>>> import numpy as np
>>> np.set_printoptions(precision=2, suppress=True, linewidth=160, sign=" ")
>>> rnd = lambda a: np.round(a, 2) + 0
>>> A = np.array([[1.41, -1.41], [-1.41, -1.41]])
>>> ev, vecs = np.linalg.eig(A)
>>> rnd(np.sort(np.linalg.eigvals(np.linalg.inv(A))))
array([-0.5,  0.5])
>>> rnd(np.sort(np.linalg.eigvals(A @ A)))
array([ 3.98,  3.98])
>>> A @ vecs[:, 0] - ev[0] * vecs[:, 0]
array([ 0.,  0.])
>>> print(rnd(ev))
[ 1.99 -1.99]
>>> np.einsum("ii->", A)
np.float64(0.0)
>>> rnd(np.einsum("ij,ji->", A, A))
np.float64(7.95)
>>> rnd(np.linalg.eigvals(A))
array([ 1.99, -1.99])
>>> np.kron(np.eye(2, dtype=int), A)
array([[ 1.41, -1.41,  0.  , -0.  ],
       [-1.41, -1.41, -0.  , -0.  ],
       [ 0.  , -0.  ,  1.41, -1.41],
       [-0.  , -0.  , -1.41, -1.41]])
>>> rnd(np.linalg.det(A.T))
np.float64(-3.98)
>>> rnd(np.linalg.det(2 * A)), rnd(np.linalg.det(A))
(np.float64(-15.9), np.float64(-3.98))
>>> feats = np.load("arr.npy")
>>> feats
array([[  1,  -3,   9, -27],
       [  1,  -2,   4,  -8],
       [  1,  -1,   1,  -1],
       [  1,   0,   0,   0],
       [  1,   1,   1,   1]])
>>> # row 0 dominates
>>> rng = np.random.default_rng(48875)
>>> z = rng.permutation(2)
>>> A2 = A[:, z] * rng.choice([-1, 1], 2)
>>> A2
array([[-1.41, -1.41],
       [-1.41,  1.41]])
>>> Uu, _, Vh = np.linalg.svd(A.T @ A2)
>>> z
array([ 1,  0])
>>> rnd(np.linalg.lstsq(A, A2)[0])
array([[ 0., -1.],
       [ 1.,  0.]])
>>> Uu @ Vh
array([[ 0., -1.],
       [ 1.,  0.]])
>>> P = feats @ np.linalg.solve(feats.T @ feats, feats.T)
>>> rnd(P @ feats[:, 0])
array([ 1.,  1.,  1.,  1.,  1.])
>>> rnd(np.linalg.eigvalsh(P))
array([ 0.,  1.,  1.,  1.,  1.])
>>> np.trace(P)
np.float64(4.0)
>>> F = np.array([[0.6, -0.9, -0.1],
...     [-1.1, 0.9, 1.3],
...     [-0.5, -0.5, -1.7],
...     [0.7, 1.6, -0.3],
...     [0.5, -1.0, -0.2],
...     [1.0, 0.7, -0.4],
...     [-1.5, -1.0, -0.1],
...     [-1.3, -0.6, 1.2],
...     [-0.4, 1.3, -0.1],
...     [-0.7, -1.8, -0.7],
...     [-1.7, 2.5, -0.8],
...     [-0.1, -0.4, -0.4],
...     [-0.6, -0.8, 1.3],
...     [-0.1, -0.5, -0.4],
...     [1.0, 0.5, 0.8],
...     [-0.6, 1.3, -0.3],
...     [-0.6, -1.0, -1.2]])
>>> F[13] *= 5
>>> F
array([[ 0.6, -0.9, -0.1],
       [-1.1,  0.9,  1.3],
       [-0.5, -0.5, -1.7],
       [ 0.7,  1.6, -0.3],
       [ 0.5, -1. , -0.2],
       [ 1. ,  0.7, -0.4],
       [-1.5, -1. , -0.1],
       [-1.3, -0.6,  1.2],
       [-0.4,  1.3, -0.1],
       [-0.7, -1.8, -0.7],
       [-1.7,  2.5, -0.8],
       [-0.1, -0.4, -0.4],
       [-0.6, -0.8,  1.3],
       [-0.5, -2.5, -2. ],
       [ 1. ,  0.5,  0.8],
       [-0.6,  1.3, -0.3],
       [-0.6, -1. , -1.2]])
>>> z = F[:, 1] > np.median(F[:, 1])
>>> r0 = F[z].mean(axis=0) - F[~z].mean(axis=0)
>>> ((F - F.mean(axis=0)) @ r0 > 0).astype(int)
array([ 0,  1,  0,  1,  0,  1,  0,  0,  1,  0,  1,  0,  0,  0,  1,  1,  0])
>>> rnd((((F - F.mean(axis=0)) @ r0 > 0) == z).mean())
np.float64(0.94)
